$ python3 -q
>>> import numpy as np
>>> np.set_printoptions(precision=1, suppress=True, linewidth=100)
>>> def tidy(a):
...     return np.round(a, 1) + 0
... 
>>> cent = np.array([[3, 2, -1, 0], [3, 3, -1, 3], [2, 0, 1, 0]])
>>> X = np.repeat(cent, 22 // 3, axis=0)
>>> rng = np.random.default_rng(126390)
>>> X = X + 0.1 * rng.normal(size=X.shape)
>>> tidy(X)
array([[ 3.1,  2. , -1. , -0.1],
       [ 3. ,  2.1, -1. ,  0. ],
       [ 3.1,  2.2, -0.9,  0. ],
       [ 3.1,  2. , -1. ,  0. ],
       [ 3.1,  1.9, -1.2, -0.1],
       [ 2.8,  2.1, -1. , -0.2],
       [ 3.1,  1.9, -1. ,  0. ],
       [ 3. ,  2.9, -1.1,  2.9],
       [ 2.9,  3. , -0.8,  3.1],
       [ 3.1,  2.9, -1.1,  2.8],
       [ 3.1,  3.1, -1.1,  2.9],
       [ 3.1,  3. , -0.9,  3. ],
       [ 3. ,  3.1, -1. ,  3. ],
       [ 3.1,  3. , -0.9,  3.1],
       [ 2. ,  0. ,  1. , -0.2],
       [ 2. ,  0. ,  1.1,  0. ],
       [ 2. ,  0. ,  1. , -0.2],
       [ 2. , -0.1,  1.1, -0.1],
       [ 2. , -0.2,  1. ,  0.1],
       [ 1.7,  0. ,  1. ,  0. ],
       [ 1.9,  0.1,  0.8,  0. ]])
>>> G = np.cov(X, rowvar=False)
>>> G.shape
(4, 4)
>>> np.argsort(-X.std(axis=0).round(6), kind="stable")
array([3, 1, 2, 0])
>>> np.argwhere(np.triu(np.abs(np.corrcoef(X.T)) > 0.8, 1))
array([[0, 1],
       [0, 2],
       [1, 2]])
>>> tidy(np.polyfit(X[:, 0], X[:, 1], 1))
array([ 2.2, -4.3])
>>> tidy(np.linalg.eigvalsh(G)[::-1])
array([4.1, 0.9, 0. , 0. ])
>>> tidy(np.median(X, axis=0))
array([ 3. ,  2. , -0.9,  0. ])
>>> Q, V = np.linalg.qr(X[:, :2])[0], np.linalg.qr(X[:, 2:])[0]
>>> sigma = np.linalg.svd(Q.T @ V, compute_uv=False)
>>> tidy(np.degrees(np.arccos(sigma.clip(0, 1))))
array([ 5.4, 76.4])
>>> tidy(np.linalg.norm(Q @ Q.T - V @ V.T, 2))
np.float64(1.0)
>>> [round(float(x), 1) for x in np.linalg.svd(X, compute_uv=False)[:3]]
[16.7, 6.0, 3.9]
>>> np.linalg.matrix_rank(X, rtol=0.1)
np.int64(3)
>>> np.argsort(-np.linalg.norm(X, axis=0).round(6), kind="stable")[:3]
array([0, 1, 3])
>>> np.linalg.cond(X) > 100
np.False_
>>> tidy(np.linalg.norm(X, 2) / np.linalg.norm(X))
np.float64(0.9)
>>> feats = np.load("sample10.npy")
>>> feats
array([[-2.3,  1.2, -0.4,  1.5],
       [-1. , -1.1,  2.6, -0.1],
       [ 0. , -0.8,  1.7,  2.3],
       [-0.3,  1.9, -2.2,  0.6],
       [-1.2,  0. ,  2.5, -1. ],
       [ 1.1, -1. , -2.3, -1.2],
       [ 0.8, -0.6,  2.7, -0.9],
       [ 1.9,  1.3,  1.7, -1. ],
       [-2. , -2. ,  0.5, -0.8],
       [ 0.5, -1.7,  2.2, -1. ],
       [ 1.6, -1.5, -0.7, -1.9],
       [-1.6, -1.1,  2. ,  1.1],
       [-0.1, -2.3,  0.4, -1.9],
       [-1.3,  0.2, -2.4, -1.2],
       [ 1.9, -1.3,  1.8, -0.6],
       [ 1.8, -0.3, -1.4,  1.9],
       [ 1.6, -1.8, -0.9, -1.6],
       [ 1.4, -0.6, -0.9, -2.4],
       [ 2.4, -1.8, -0.1, -0.1],
       [ 0.8, -0.3, -1.5,  2.4],
       [-1.3, -0.4, -2.3,  1.4],
       [-2.2,  0.7, -1.8, -0.9],
       [-1.1,  1.6, -1.9, -1.4],
       [ 1.4,  1.1, -2.4, -0.6],
       [-0.6, -2.7,  0.6, -1. ],
       [-0.1, -0.3,  2.4,  1.8],
       [-2.6, -0.6, -0.5, -1.3],
       [-1.8, -0.6,  1.1,  2.1],
       [ 2.2,  1.3, -0.1, -1.5],
       [ 1.7,  0.3, -1.2, -2.2],
       [-2.5,  1.4, -0.2, -0.7]])
>>> Xc = (feats - feats.mean(axis=0)) / feats.std(axis=0)
>>> tidy(Xc.std(axis=0))
array([1., 1., 1., 1.])
>>> coef = np.linalg.lstsq(np.delete(Xc, 1, axis=1), Xc[:, 1])[0]
>>> tidy(1 - np.var(Xc[:, 1] - np.delete(Xc, 1, axis=1) @ coef))
np.float64(0.2)
>>> np.abs(coef).argmax()
np.int64(1)
>>> tidy(coef)
array([-0.1, -0.4,  0.1])
>>> G = np.cov(feats, rowvar=False)
>>> np.median(feats, axis=0)
array([-0.1, -0.6, -0.2, -0.9])
>>> np.argsort(-feats.std(axis=0).round(6), kind="stable")
array([2, 0, 3, 1])
>>> Xc = feats - feats.mean(axis=0)
>>> Uu, sigma, Vt = np.linalg.svd(Xc, full_matrices=False)
>>> tidy(np.abs(Vt[-1]))
array([0.1, 0.9, 0.4, 0.2])
>>> tidy(sigma)
array([10. ,  9.3,  7.2,  5.8])
>>> (np.sign(Uu[:, 0]) == np.sign(Uu[0, 0])).astype(int)
array([1, 0, 0, 1, 0, 1, 0, 0, 0, 0, 1, 0, 0, 1, 0, 1, 1, 1, 0, 1, 1, 1, 1, 1, 0, 0, 1, 0, 1, 1, 1])
>>> tidy(Xc.mean(axis=0))
array([0., 0., 0., 0.])
>>> np.abs(Uu[:, 0]).argmax()
np.int64(23)
>>> tidy(feats[30] @ feats[5])
np.float64(-2.9)
>>> tidy(np.linalg.norm(feats, axis=1))
array([3. , 3. , 3. , 3. , 2.9, 3. , 3. , 3. , 3. , 3. , 3. , 3. , 3. , 3. , 3. , 3. , 3. , 3. ,
       3. , 3. , 3. , 3.1, 3.1, 3. , 3. , 3. , 3. , 3. , 3. , 3. , 3. ])
>>> tidy(np.linalg.norm(feats, 2))
np.float64(10.0)
>>> cent = feats[[12, 21]].astype(float)
>>> for _ in range(7):
...     lab = np.linalg.norm(feats[:, None] - cent, axis=-1).argmin(axis=1)
...     cent = np.array([feats[lab == j].mean(axis=0) for j in range(2)])
... 
>>> lab
array([1, 0, 0, 1, 0, 1, 0, 0, 0, 0, 0, 0, 0, 1, 0, 1, 0, 0, 0, 1, 1, 1, 1, 1, 0, 0, 1, 1, 0, 0, 1])
>>> tidy(cent[1] - cent[0])
array([-1.3,  1.3, -2.4,  0.9])
>>> np.abs(cent[1] - cent[0]).argmax()
np.int64(2)
>>> np.bincount(lab)
array([18, 13])
>>> data = np.loadtxt("x.csv", delimiter=",")
>>> data
array([[-2., -5.,  0.,  0.],
       [ 1., -1.,  0.,  0.],
       [ 0.,  0., -2., -5.],
       [ 0.,  0.,  1., -1.]])
>>> x = np.array([2, 1, 1, 0])
>>> target = data @ x
>>> coef, lr = np.zeros(4), 1 / np.linalg.norm(data, 2) ** 2
>>> for i in range(6):
...     coef -= lr * data.T @ (data @ coef - target)
...     if i % 2 == 0: print(i, round(np.linalg.norm(data @ coef - target), 1))
... 
0 2.2
2 1.9
4 1.7
>>> tidy(np.linalg.cond(data))
np.float64(4.2)
>>> lab = rng.permutation(4)
>>> lab
array([2, 1, 0, 3])
>>> B = data[lab][:, lab]
>>> tidy(np.sort(np.abs(np.linalg.eigvals(B))))
array([2.6, 2.6, 2.6, 2.6])
>>> tidy(np.linalg.det(B)), tidy(np.linalg.det(data[lab]))
(np.float64(49.0), np.float64(-49.0))
>>> B
array([[-2.,  0.,  0., -5.],
       [ 0., -1.,  1.,  0.],
       [ 0., -5., -2.,  0.],
       [ 1.,  0.,  0., -1.]])
>>> tidy(np.linalg.det(2 * B)), tidy(np.linalg.det(B))
(np.float64(784.0), np.float64(49.0))
>>> tidy(np.linalg.eigvals(B))
array([-1.5+2.2j, -1.5-2.2j, -1.5+2.2j, -1.5-2.2j])
>>> tidy(np.poly(B))
array([ 1.,  6., 23., 42., 49.])
>>> tidy(np.linalg.eigvals(B).sum().real)
np.float64(-6.0)
>>> np.einsum("ij,ji->", B, B)
np.float64(-10.0)
>>> np.einsum("ii->", B)
np.float64(-6.0)
>>> arr = np.load("case3.npy")
>>> tidy(arr)
array([[ 0.8, -0.5,  0. , -0.3],
       [-0.5, -0.2,  0.1, -0.9],
       [ 0. ,  0.1,  1. ,  0. ],
       [-0.3, -0.9,  0. ,  0.4]])
>>> G = arr.T @ arr
>>> np.trace(G), (arr ** 2).sum()
(np.float64(4.0), np.float64(4.0))
>>> tidy(np.linalg.svd(arr, compute_uv=False) ** 2)
array([1., 1., 1., 1.])
>>> np.linalg.matrix_rank(G)
np.int64(4)
>>> tidy(np.linalg.eigvalsh(G)[::-1])
array([1., 1., 1., 1.])
>>> np.diag(G)
array([1., 1., 1., 1.])
